% python3 -q
>>> import numpy as np
>>> np.set_printoptions(precision=1, suppress=True, linewidth=120)
>>> data = np.loadtxt("mat.csv", delimiter=",")
>>> data
array([[ 7.,  7., 13.,  6.,  7.],
       [10., 10., 16.,  9., 10.],
       [ 6.,  6., 12.,  5.,  6.],
       [ 1.,  1.,  7.,  0.,  1.]])
>>> # column 1 repeats column 0
>>> np.linalg.matrix_rank(data, rtol=0.1)
np.int64(2)
>>> left, sigma, Vh = np.linalg.svd(data)
>>> V = Vh[:(sigma > 1e-8).sum()]
>>> rng = np.random.default_rng(8997)
>>> vec = data[2] + -3 * data[0] + rng.integers(2) * np.eye(5)[0]
>>> vec
array([-14., -15., -27., -13., -15.])
>>> np.diag(V.T @ V)
array([0.2, 0.2, 1. , 0.3, 0.2])
>>> np.linalg.matrix_rank(np.vstack([data, vec]))
np.int64(3)
>>> np.round(V.T @ V, 1) + 0
array([[ 0.2,  0.2,  0. ,  0.3,  0.2],
       [ 0.2,  0.2,  0. ,  0.3,  0.2],
       [ 0. ,  0. ,  1. , -0.1,  0. ],
       [ 0.3,  0.3, -0.1,  0.3,  0.3],
       [ 0.2,  0.2,  0. ,  0.3,  0.2]])
>>> np.allclose(V.T @ V @ vec, vec)
False
>>> left, sigma, Vh = np.linalg.svd(data)
>>> sigma.round(1) + 0
array([36. ,  4.6,  0. ,  0. ])
>>> A2 = left[:, :2] @ np.diag(sigma[:2]) @ Vh[:2]
>>> round(float(np.abs(data - A2).max()), 1)
0.0
>>> round(np.linalg.norm(data - A2) / np.linalg.norm(data), 1)
np.float64(0.0)
>>> r = np.linalg.matrix_rank(data)
>>> r
np.int64(2)
>>> N = np.linalg.svd(data)[2][r:].T
>>> np.round(N @ N.T, 1) + 0
array([[ 0.8, -0.2,  0. , -0.3, -0.2],
       [-0.2,  0.8,  0. , -0.3, -0.2],
       [ 0. ,  0. ,  0. ,  0.1,  0. ],
       [-0.3, -0.3,  0.1,  0.7, -0.3],
       [-0.2, -0.2,  0. , -0.3,  0.8]])
>>> [int(np.linalg.matrix_rank(data[:i])) for i in range(1, len(data) + 1)]
[1, 2, 2, 2]
>>> np.allclose(data @ N, 0)
True
>>> [int(np.linalg.matrix_rank(data[:, :j + 1])) for j in range(5)]
[1, 1, 2, 2, 2]
>>> vec = np.array([2, 7, 6, 5, 3])
>>> a = np.maximum(data @ vec, 0)
>>> a
array([192., 261., 169.,  54.])
>>> np.tanh(data @ vec)
array([1., 1., 1., 1.])
>>> data.T @ a
array([5022., 5022., 9078., 4346., 5022.])
>>> F = np.loadtxt("m.csv", delimiter=",")
>>> F
array([[0.7, 0. , 0. , 0.3],
       [0. , 0.7, 0. , 0.3],
       [0.3, 0.3, 0.3, 0. ],
       [0.2, 0.2, 0.2, 0.2]])
>>> left, sigma, Vh = np.linalg.svd(F, full_matrices=False)
>>> sigma / sigma[0]
array([1. , 0.6, 0.4, 0.1])
>>> left.shape, sigma.shape, Vh.shape
((4, 4), (4,), (4, 4))
>>> (sigma > 1e-8).sum()
np.int64(4)
>>> sigma
array([1. , 0.7, 0.4, 0.1])
>>> round(float(np.sqrt((sigma ** 2).sum())), 1), round(float(np.linalg.norm(F)), 1)
(1.3, 1.3)
>>> np.round(left.T @ F @ Vh.T, 1) + 0
array([[1. , 0. , 0. , 0. ],
       [0. , 0.7, 0. , 0. ],
       [0. , 0. , 0.4, 0. ],
       [0. , 0. , 0. , 0.1]])
>>> r0 = np.array([0, 1, -2])
>>> np.polyval(r0, F[3])
array([-1.8, -1.8, -1.8, -1.8])
>>> np.convolve(F[3], r0)
array([ 0. ,  0.2, -0.2, -0.2, -0.2, -0.5])
>>> np.array([np.convolve(row, r0, "same") for row in F])
array([[ 0.7, -1.3,  0. ,  0.3],
       [ 0. ,  0.7, -1.3,  0.3],
       [ 0.3, -0.3, -0.3, -0.7],
       [ 0.2, -0.2, -0.2, -0.2]])
>>> np.cross(F[3, :3], F[0, :3])
array([ 0. ,  0.2, -0.2])
>>> vec = np.array([0, 1, 1, 4])
>>> a = np.maximum(F @ vec, 0)
>>> a
array([1.3, 2. , 0.7, 1.5])
>>> np.flatnonzero(a > 1e-9)
array([0, 1, 2, 3])
>>> np.maximum(F @ vec, 0) - np.maximum(-F @ vec, 0)
array([1.3, 2. , 0.7, 1.5])
>>> F.T @ a
array([1.5, 1.9, 0.6, 1.5])
>>> z = rng.permutation(4)
>>> z
array([1, 3, 0, 2])
>>> A2 = F[z][:, z]
>>> np.round(np.linalg.det(A2), 1), round(np.linalg.det(F[z]), 1)
(np.float64(0.0), np.float64(-0.0))
>>> O = F.astype(float).copy()
>>> for j in range(4):
...     O[:, j] -= O[:, :j] @ (O[:, :j].T @ O[:, j])
...     O[:, j] /= np.linalg.norm(O[:, j])
... 
>>> np.round(O.T @ O, 1) + 0
array([[1., 0., 0., 0.],
       [0., 1., 0., 0.],
       [0., 0., 1., 0.],
       [0., 0., 0., 1.]])
>>> O.round(1) + 0
array([[ 0.8, -0.2, -0.5,  0. ],
       [ 0. ,  0.9, -0.5,  0. ],
       [ 0.4,  0.3,  0.6, -0.6],
       [ 0.3,  0.2,  0.4,  0.8]])
>>> np.round(O.T @ F, 1) + 0
array([[ 0.8,  0.2,  0.2,  0.4],
       [ 0. ,  0.8,  0.2,  0.3],
       [ 0. ,  0. ,  0.3, -0.2],
       [ 0. ,  0. ,  0. ,  0.2]])
>>> feats = np.loadtxt("x.csv", delimiter=",")
>>> feats
array([[ 2.3, -6.3,  7.1,  2.2],
       [-2.9, -6.1, -7.3,  1.2],
       [ 3.4, -0.2,  9.4,  0.7],
       [ 1.7,  8.9,  3.7, -2.2],
       [-3.4,  0.5, -9.4, -0.8],
       [-2.4, -7.8, -5.5,  1.8],
       [ 3.1, -2.9,  8.9,  1.4],
       [ 0.9,  9.5,  1.4, -2.5],
       [ 1.6, -7.9,  5.4,  2.5],
       [-0.8, -9.6, -1. ,  2.5],
       [ 2. , -7.1,  6.3,  2.4],
       [-3.3, -3.4, -8.8,  0.3]])
>>> Xs = feats - feats.mean(axis=0)
>>> left, sigma, Vh = np.linalg.svd(Xs, full_matrices=False)
>>> np.searchsorted(np.cumsum(sigma ** 2) / (sigma ** 2).sum(), 0.9) + 1
np.int64(2)
>>> round((sigma ** 2).sum() ** 2 / (sigma ** 4).sum(), 1)
np.float64(2.0)
>>> sigma.round(1) + 0
array([25. , 21.7,  0. ,  0. ])
>>> np.abs(Vh[0]).argmax()
np.int64(2)
>>> def softmax(z):
...     e = np.exp(z - z.max(axis=-1, keepdims=True))
...     return e / e.sum(axis=-1, keepdims=True)
... 
>>> np.round(softmax(10 * feats[3]), 1) + 0
array([0., 1., 0., 0.])
>>> np.round(softmax(feats[3]), 1) + 0
array([0., 1., 0., 0.])
>>> scores = feats @ feats.T / np.sqrt(4)
>>> softmax(scores)[3] @ feats
array([ 1.6,  9. ,  3.3, -2.2])
>>> softmax(scores).round(6).argmax(axis=1)
array([ 0,  1,  2,  3,  4,  5,  6,  7,  8,  9, 10, 11])
>>> E = np.loadtxt("a.csv", delimiter=",")
>>> E
array([[-1.,  2.,  0.,  0.],
       [ 2.,  2.,  0.,  0.],
       [ 0.,  0., -1.,  2.],
       [ 0.,  0.,  2.,  2.]])
>>> W2 = feats[[9, 2]].astype(float)
>>> for _ in range(7):
...     z = np.linalg.norm(feats[:, None] - W2, axis=-1).argmin(axis=1)
...     W2 = np.array([feats[z == j].mean(axis=0) for j in range(2)])
... 
>>> z
array([1, 0, 1, 1, 0, 0, 1, 1, 1, 0, 1, 0])
>>> np.abs(W2[1] - W2[0]).argmax()
np.int64(2)
>>> vals, V = np.linalg.eigvalsh(E)
Traceback (most recent call last):
  File "<python-input-81>", line 1, in <module>
    vals, V = np.linalg.eigvalsh(E)
    ^^^^^^^
ValueError: too many values to unpack (expected 2)
>>> vals, V = np.linalg.eigh(E)
>>> (vals > 1e-8).sum(), (vals < -1e-8).sum()
(np.int64(2), np.int64(2))
>>> np.round(V.T @ V, 1) + 0
array([[1., 0., 0., 0.],
       [0., 1., 0., 0.],
       [0., 0., 1., 0.],
       [0., 0., 0., 1.]])
>>> np.linalg.eigvalsh(E @ E)
array([4., 4., 9., 9.])
